>>> import numpy as np
>>> from numpy import linalg as LA
>>> np.set_printoptions(precision=2, suppress=True, linewidth=120)
>>> W0 = np.load("block0.npy")
>>> W0
array([[4., 1., 1., 1., 1., 1., 1., 1.],
       [1., 4., 1., 1., 1., 1., 1., 1.],
       [1., 1., 4., 1., 1., 1., 1., 1.],
       [1., 1., 1., 4., 1., 1., 1., 1.],
       [1., 1., 1., 1., 4., 1., 1., 1.],
       [1., 1., 1., 1., 1., 4., 1., 1.],
       [1., 1., 1., 1., 1., 1., 4., 1.],
       [1., 1., 1., 1., 1., 1., 1., 4.]])
>>> # equal to its transpose
>>> rng = np.random.default_rng(286545)
>>> labels = rng.permutation(8)
>>> labels
array([0, 7, 5, 2, 3, 4, 6, 1])
>>> A2 = W0[labels][:, labels]
>>> np.sort(np.abs(LA.eigvals(A2)))
array([ 3.,  3.,  3.,  3.,  3.,  3.,  3., 11.])
>>> np.allclose(A2, W0)
True
>>> np.trace(A2)
np.float64(32.0)
>>> A = np.loadtxt("sample5.csv", delimiter=",")
>>> A.round(2) + 0
array([[-0.68,  0.27,  0.48,  0.17,  0.18, -0.38, -0.09, -0.17],
       [ 0.4 , -0.17,  0.7 , -0.34,  0.44,  0.12, -0.06,  0.  ],
       [-0.36, -0.81,  0.1 , -0.04, -0.2 ,  0.18,  0.19, -0.3 ],
       [-0.32,  0.15, -0.18, -0.62,  0.22,  0.03,  0.59,  0.23],
       [-0.08,  0.38,  0.39, -0.01, -0.56,  0.6 ,  0.13,  0.03],
       [ 0.04, -0.1 ,  0.13, -0.5 , -0.57, -0.51, -0.3 ,  0.22],
       [ 0.12,  0.25, -0.17, -0.36, -0.04, -0.02, -0.08, -0.87],
       [-0.36, -0.02, -0.21, -0.28,  0.21,  0.44, -0.7 ,  0.15]])
>>> # keeps lengths
>>> A2 = A / LA.norm(A, axis=1, keepdims=True)
>>> cov = A2 @ A2.T
>>> (np.abs(cov) > 0.9).astype(int)
array([[1, 0, 0, 0, 0, 0, 0, 0],
       [0, 1, 0, 0, 0, 0, 0, 0],
       [0, 0, 1, 0, 0, 0, 0, 0],
       [0, 0, 0, 1, 0, 0, 0, 0],
       [0, 0, 0, 0, 1, 0, 0, 0],
       [0, 0, 0, 0, 0, 1, 0, 0],
       [0, 0, 0, 0, 0, 0, 1, 0],
       [0, 0, 0, 0, 0, 0, 0, 1]])
>>> cov[4].round(2) + 0
array([0., 0., 0., 0., 1., 0., 0., 0.])
>>> round(np.degrees(np.arccos(np.clip(cov[4, 0], -1, 1))), 2)
np.float64(90.0)
>>> LA.norm(A2, axis=1)
array([1., 1., 1., 1., 1., 1., 1., 1.])
>>> np.round(LA.pinv(A), 2) + 0
array([[-0.68,  0.4 , -0.36, -0.32, -0.08,  0.04,  0.12, -0.36],
       [ 0.27, -0.17, -0.81,  0.15,  0.38, -0.1 ,  0.25, -0.02],
       [ 0.48,  0.7 ,  0.1 , -0.18,  0.39,  0.13, -0.17, -0.21],
       [ 0.17, -0.34, -0.04, -0.62, -0.01, -0.5 , -0.36, -0.28],
       [ 0.18,  0.44, -0.2 ,  0.22, -0.56, -0.57, -0.04,  0.21],
       [-0.38,  0.12,  0.18,  0.03,  0.6 , -0.51, -0.02,  0.44],
       [-0.09, -0.06,  0.19,  0.59,  0.13, -0.3 , -0.08, -0.7 ],
       [-0.17,  0.  , -0.3 ,  0.23,  0.03,  0.22, -0.87,  0.15]])
>>> LA.svd(A, compute_uv=False)
array([1., 1., 1., 1., 1., 1., 1., 1.])
>>> LA.norm(A, axis=0)
array([1., 1., 1., 1., 1., 1., 1., 1.])
>>> np.round(A @ A.T, 2) + 0
array([[1., 0., 0., 0., 0., 0., 0., 0.],
       [0., 1., 0., 0., 0., 0., 0., 0.],
       [0., 0., 1., 0., 0., 0., 0., 0.],
       [0., 0., 0., 1., 0., 0., 0., 0.],
       [0., 0., 0., 0., 1., 0., 0., 0.],
       [0., 0., 0., 0., 0., 1., 0., 0.],
       [0., 0., 0., 0., 0., 0., 1., 0.],
       [0., 0., 0., 0., 0., 0., 0., 1.]])
>>> Uu, s, Vt = LA.svd(W0, full_matrices=False)
>>> np.round(np.sqrt((s ** 2).sum()), 2), round(LA.norm(W0), 2)
(np.float64(13.56), np.float64(13.56))
>>> np.abs(Uu[:, 0]).round(6).argmax()
np.int64(0)
>>> np.cumsum(s ** 2) / np.sum(s ** 2)
array([0.66, 0.71, 0.76, 0.8 , 0.85, 0.9 , 0.95, 1.  ])
>>> K = np.loadtxt("w.csv", delimiter=",")
>>> K
array([[ 1.,  0.,  0.,  0.,  0.,  0.,  0.,  0.,  0.,  0.,  0.,  0.,  0.],
       [ 0.,  1.,  0.,  0.,  0.,  0.,  0.,  0.,  0.,  0.,  0.,  0.,  0.],
       [-1.,  0.,  1.,  0.,  0.,  0.,  0.,  0.,  0.,  0.,  0.,  0.,  0.],
       [-2., -1.,  2.,  1.,  0.,  0.,  0.,  0.,  0.,  0.,  0.,  0.,  0.],
       [ 0.,  4.,  0., -3.,  1.,  0.,  0.,  0.,  0.,  0.,  0.,  0.,  0.],
       [-4., -1.,  3., -2., -5.,  1.,  0.,  0.,  0.,  0.,  0.,  0.,  0.],
       [-5., -3.,  0., -4., -4., -3.,  1.,  0.,  0.,  0.,  0.,  0.,  0.],
       [ 4., -2.,  4.,  2., -2.,  4., -4.,  1.,  0.,  0.,  0.,  0.,  0.],
       [-5.,  4.,  2., -3., -2.,  4.,  2.,  0.,  1.,  0.,  0.,  0.,  0.],
       [ 1., -4.,  1.,  5.,  2., -1., -1., -2.,  2.,  1.,  0.,  0.,  0.],
       [ 2.,  0.,  1., -1.,  5.,  4.,  1.,  0.,  0.,  1.,  1.,  0.,  0.],
       [ 3., -4.,  1., -1., -4.,  0.,  0.,  5., -4., -3., -3.,  1.,  0.],
       [ 0.,  0., -2., -4., -1., -4., -4.,  0., -4.,  0., -3., -2.,  1.]])
>>> A2 = K + rng.integers(-2, 3, (13, 12)) @ rng.integers(-2, 3, (12, 13))
>>> A2
array([[ -1.,  -6.,   0.,   0., -13.,  -2.,  -6.,  10.,  -2.,   6.,   9.,   0.,   9.],
       [ -2.,  -2.,   6.,   7.,  -3.,  -7.,   7., -15.,  -2.,  13.,   7.,   2.,  10.],
       [ 13.,  -3.,   1.,  -7.,  -2.,   6.,   3.,  -8.,  -5.,  -2., -11.,   1.,   2.],
       [ -4.,   2., -13.,   3.,   1., -12.,   7.,   8.,  -7.,   0.,  10., -11.,  -6.],
       [  7.,   5.,  10., -10.,  13.,   8.,  -2., -14.,  -6.,  -2.,   3.,  -1.,  13.],
       [  7.,  -6.,   5.,  -9.,  -9.,   5.,  -2.,  -3.,   3.,   8., -15.,  15.,  -2.],
       [  4.,  -7.,   0., -22.,   9.,  -8.,   1.,  -1.,   2.,   4.,   0.,  14.,  -2.],
       [  6., -10.,  -7.,  10.,  -6.,   9.,   4.,   5., -14.,  -5., -11., -11.,   5.],
       [ -9., -12.,  -2.,   4., -10.,   8.,   3.,  13.,  -1.,  -2., -11.,  -3.,   8.],
       [  0.,  -6.,   5.,   3.,   3., -11.,   2.,  -1.,   3.,  10.,  13.,   5.,   5.],
       [ 13.,  -2.,   8.,  -7.,   3.,  -5., -11.,   3.,  -6.,  15.,  10.,  16.,   4.],
       [  5.,  -2.,   8.,   1.,   7.,   9.,   0.,   0.,  -5., -18., -12.,  -2.,  -1.],
       [ -4.,   4.,  -5.,  -2.,  -2.,   2.,  -6.,   7.,  10.,  -5., -15.,  -6., -10.]])
>>> np.abs(A2 - K).sum(axis=1)
array([ 65.,  84.,  64.,  84.,  86.,  81.,  72.,  96.,  83.,  57., 101.,  67.,  75.])
>>> np.round(LA.svd(A2 - K, compute_uv=False), 2) + 0
array([53.48, 46.75, 37.19, 35.9 , 27.56, 21.99, 16.38, 11.41,  6.15,  5.15,  2.81,  0.24,  0.  ])
>>> LA.matrix_rank(A2 - K, tol=1e-8)
np.int64(12)
